>>> import numpy as np
>>> np.set_printoptions(suppress=True, linewidth=100)
>>> mat = np.load("w.npy")
>>> print(mat)
[[2 0 1 2]
 [2 0 1 2]
 [0 0 1 1]]
>>> # rows 0 and 1 are equal
>>> Uu, sigma, VT = np.linalg.svd(mat)
>>> V = VT[:(sigma > 1e-8).sum()]
>>> rng = np.random.default_rng(823649)
>>> vec = mat[0] + 2 * mat[2] + rng.integers(2) * np.eye(4)[0]
>>> print(vec)
[3. 0. 3. 4.]
>>> print(np.round(V.T @ V, 2))
[[ 0.89  0.   -0.22  0.22]
 [ 0.    0.    0.    0.  ]
 [-0.22  0.    0.56  0.44]
 [ 0.22  0.    0.44  0.56]]
>>> print(np.allclose(V.T @ V @ vec, vec))
False
>>> print(round(np.trace(np.linalg.pinv(mat) @ mat), 2))
2.0
>>> print(np.linalg.lstsq(mat[:-1].T, mat[-1])[2])
1
>>> K = np.array([[28, 1, 5, -3, 0],
...     [3, -49, -7, 8, -4],
...     [-1, -9, 26, 5, 1],
...     [7, 2, 5, 4, -8],
...     [8, 3, -5, 4, -20]])
>>> B = K / np.sqrt((K ** 2).mean(axis=1, keepdims=True))
>>> print(B[1].round(2))
[ 0.13 -2.17 -0.31  0.36 -0.18]
>>> print(np.round(np.linalg.norm(B, axis=1), 2))
[2.24 2.24 2.24 2.24 2.24]
>>> print(np.linalg.matrix_rank(B) == np.linalg.matrix_rank(K))
True
>>> hat = np.triu(np.array([[9, 9, -8, 1, 3],
...     [8, -7, 1, -9, 9],
...     [3, -4, -3, 5, 9],
...     [-4, 0, -7, 0, -6],
...     [4, 2, -2, 0, 0]]), 1) + np.eye(5)
>>> B = hat @ K @ np.linalg.inv(hat)
>>> print(np.trace(B), np.trace(K))
-11.0 -11
>>> print(np.linalg.matrix_rank(B))
5
>>> print(B)
[[     94.   -1203.    1679.  -19271. -120304.]
 [     11.    -148.     165.   -2155.  -13227.]
 [    106.    -926.    1780.  -17279. -111897.]
 [    -41.     353.    -646.    6428.   41440.]
 [      8.     -69.     128.   -1265.   -8165.]]
>>> E = np.loadtxt("x.csv", delimiter=",")
>>> print(E)
[[ 2. -4.  2.  1.  1.]
 [ 0. -5. -4.  0.  0.]
 [ 0. -5. -4.  0.  0.]]
>>> r0 = np.array([9, 1])
>>> print(np.polyval(r0, E[1]))
[  1. -44. -35.   1.   1.]
>>> print(np.correlate(E[1], E[0], "full"))
[  0.  -5.  -9. -14.  12.   6.  -8.   0.   0.]
>>> print(np.convolve(E[1], r0))
[  0. -45. -41.  -4.   0.   0.]
>>> print(np.array([np.convolve(row, r0, "same") for row in E]))
[[ 18. -34.  14.  11.  10.]
 [  0. -45. -41.  -4.   0.]
 [  0. -45. -41.  -4.   0.]]
>>> print(np.cross(E[1, :3], E[0, :3]))
[-26.  -8.  10.]
